$ python3 -q
>>> import numpy as np
>>> np.set_printoptions(precision=2, suppress=True, linewidth=140)
>>> W0 = np.load("data.npy")
>>> print(W0)
[[-3.  0.  1.]
 [ 0. -5.  4.]
 [ 0.  1. -2.]]
>>> w, vecs = np.linalg.eig(W0)
>>> print(W0 @ vecs[:, 0] - w[0] * vecs[:, 0])
[0. 0. 0.]
>>> print(np.sort(np.linalg.eigvals(W0 @ W0)))
[ 1.  9. 36.]
>>> print(w)
[-3. -6. -1.]
>>> print(np.sort(np.linalg.eigvals(np.linalg.inv(W0))))
[-1.   -0.33 -0.17]
>>> print(np.sort(np.linalg.eigvals(W0.T)))
[-6. -3. -1.]
>>> x = np.array([0, -1, 0])
>>> h1 = np.maximum(W0 @ x, 0)
>>> print(h1)
[0. 5. 0.]
>>> print(np.flatnonzero(h1 > 1e-9))
[1]
>>> print(W0.T @ h1)
[  0. -25.  20.]
>>> print(np.einsum("ij,ji->", W0, W0))
46.0
>>> print(np.einsum("ii->", W0))
-10.0
>>> print(round(np.linalg.det(2 * W0), 2), np.round(np.linalg.det(W0), 2))
-144.0 -18.0
>>> print(np.round(np.linalg.eigvals(W0).sum().real, 2))
-10.0
>>> print(round(float(np.linalg.det(W0[::-1])), 2))
18.0
>>> mat = np.array([[-1, -1, -1, -1, -1, -1],
...     [0, -1, 0, -1, 0, -1],
...     [-3, -2, -3, -2, -3, -2],
...     [-1, -1, -1, -1, -1, -1],
...     [0, -1, 0, -1, 0, -1],
...     [-3, -2, -3, -2, -3, -2]])
>>> # looks like rank 2
>>> r0, g = mat[0], mat[3]
>>> print(r0 @ r0)
6
>>> pr = (r0 @ g) / (r0 @ r0) * r0
>>> print(np.linalg.matrix_rank(np.outer(r0, g)))
1
>>> print(np.outer(r0, g))
[[1 1 1 1 1 1]
 [1 1 1 1 1 1]
 [1 1 1 1 1 1]
 [1 1 1 1 1 1]
 [1 1 1 1 1 1]
 [1 1 1 1 1 1]]
>>> print(g - pr)
[0. 0. 0. 0. 0. 0.]
>>> print(round(np.linalg.norm(mat, 2) / np.linalg.norm(mat), 2))
0.98
>>> print(np.linalg.cond(mat) > 100)
True
>>> J = np.load("w.npy")
>>> print(J)
[[0.25 0.25 0.25 0.25]
 [0.25 0.25 0.25 0.25]
 [0.25 0.25 0.25 0.25]
 [0.25 0.25 0.25 0.25]]
>>> # a projection of rank 1
>>> P = np.triu(np.array([[2, -3, -1, 1], [3, 3, -1, 1], [2, -2, -1, 2], [1, 2, 3, 2]]), 1) + np.eye(4)
>>> Y = P @ J @ np.linalg.inv(P)
>>> print(round(np.linalg.det(Y), 2))
0.0
>>> print(P @ J - J @ P)
[[-0.75  0.   -0.25 -1.75]
 [ 0.    0.75  0.5  -1.  ]
 [ 0.5   1.25  1.   -0.5 ]
 [ 0.    0.75  0.5  -1.  ]]
